>>> import numpy as np
>>> np.set_printoptions(precision=3, suppress=True, linewidth=160)
>>> A2 = np.array([[0, -1], [1, 0]])
>>> cent = np.array([[8, -1, 2], [8, 8, -7], [8, -7, -3]])
>>> E = np.block([[A2, np.zeros((2, 3))], [np.zeros((3, 2)), cent]])
>>> E
array([[ 0., -1.,  0.,  0.,  0.],
       [ 1.,  0.,  0.,  0.,  0.],
       [ 0.,  0.,  8., -1.,  2.],
       [ 0.,  0.,  8.,  8., -7.],
       [ 0.,  0.,  8., -7., -3.]])
>>> # 2 groups of indices that never mix
>>> vec = np.array([-3, 0, 3, 2, 2])
>>> h = np.maximum(E @ vec, 0)
>>> E.T @ h
array([   0.,    0.,  448.,  154., -142.])
>>> np.flatnonzero(h > 1e-9)
array([2, 3, 4])
>>> np.maximum(E @ vec, 0) - np.maximum(-E @ vec, 0)
array([ 0., -3., 26., 26.,  4.])
>>> np.maximum(E @ (3 * vec), 0)
array([ 0.,  0., 78., 78., 12.])
>>> E * (h > 1e-9)[:, None]
array([[ 0., -0.,  0.,  0.,  0.],
       [ 0.,  0.,  0.,  0.,  0.],
       [ 0.,  0.,  8., -1.,  2.],
       [ 0.,  0.,  8.,  8., -7.],
       [ 0.,  0.,  8., -7., -3.]])
>>> np.tanh(E @ vec)
array([ 0.   , -0.995,  1.   ,  1.   ,  0.999])
>>> np.round(np.linalg.det(E.T), 3)
np.float64(-792.0)
>>> round(float(np.linalg.det(2 * E)), 3), round(np.linalg.det(E), 3)
(-25344.0, np.float64(-792.0))
>>> np.round(np.linalg.eigvals(E).sum().real, 3)
np.float64(13.0)
>>> t3 = np.stack([E, -1 * E, E[::-1]])
>>> np.linalg.norm(t3, axis=(1, 2))
array([19.235, 19.235, 19.235])
>>> t3.shape
(3, 5, 5)
>>> rng = np.random.default_rng(566507)
>>> z = rng.permutation(5)
>>> z
array([0, 4, 2, 3, 1])
>>> A2 = E[z][:, z]
>>> np.allclose(A2, E)
False
>>> r0 = np.array([-4, 5, -2, 0, -4])
>>> M = 4 * np.eye(5) + np.outer(r0, r0)
>>> M
array([[ 20., -20.,   8.,   0.,  16.],
       [-20.,  29., -10.,   0., -20.],
       [  8., -10.,   8.,   0.,   8.],
       [  0.,   0.,   0.,   4.,   0.],
       [ 16., -20.,   8.,   0.,  20.]])
>>> # symmetric
>>> (np.linalg.matrix_power((M != 0) + (M.T != 0) + np.eye(5), 5) > 0).astype(int)
array([[1, 1, 1, 0, 1],
       [1, 1, 1, 0, 1],
       [1, 1, 1, 0, 1],
       [0, 0, 0, 1, 0],
       [1, 1, 1, 0, 1]])
>>> M @ M
array([[ 1120., -1380.,   552.,     0.,  1104.],
       [-1380.,  1741.,  -690.,     0., -1380.],
       [  552.,  -690.,   292.,     0.,   552.],
       [    0.,     0.,     0.,    16.,     0.],
       [ 1104., -1380.,   552.,     0.,  1120.]])
>>> w1 = np.array([[3, -5, -7], [-5, 4, -9], [-3, -3, 4], [-4, -6, -6], [5, 1, -6]])
>>> beta = np.array([9, 2, -5])
>>> H = np.maximum(M @ w1 + beta, 0)
>>> (H > 0).mean(axis=0)
array([0.6, 0.2, 0.2])
>>> cent = np.array([[1, -1], [0, -1], [0, 1]])
>>> w1 @ cent
array([[  3,  -5],
       [ -5,  -8],
       [ -3,  10],
       [ -4,   4],
       [  5, -12]])
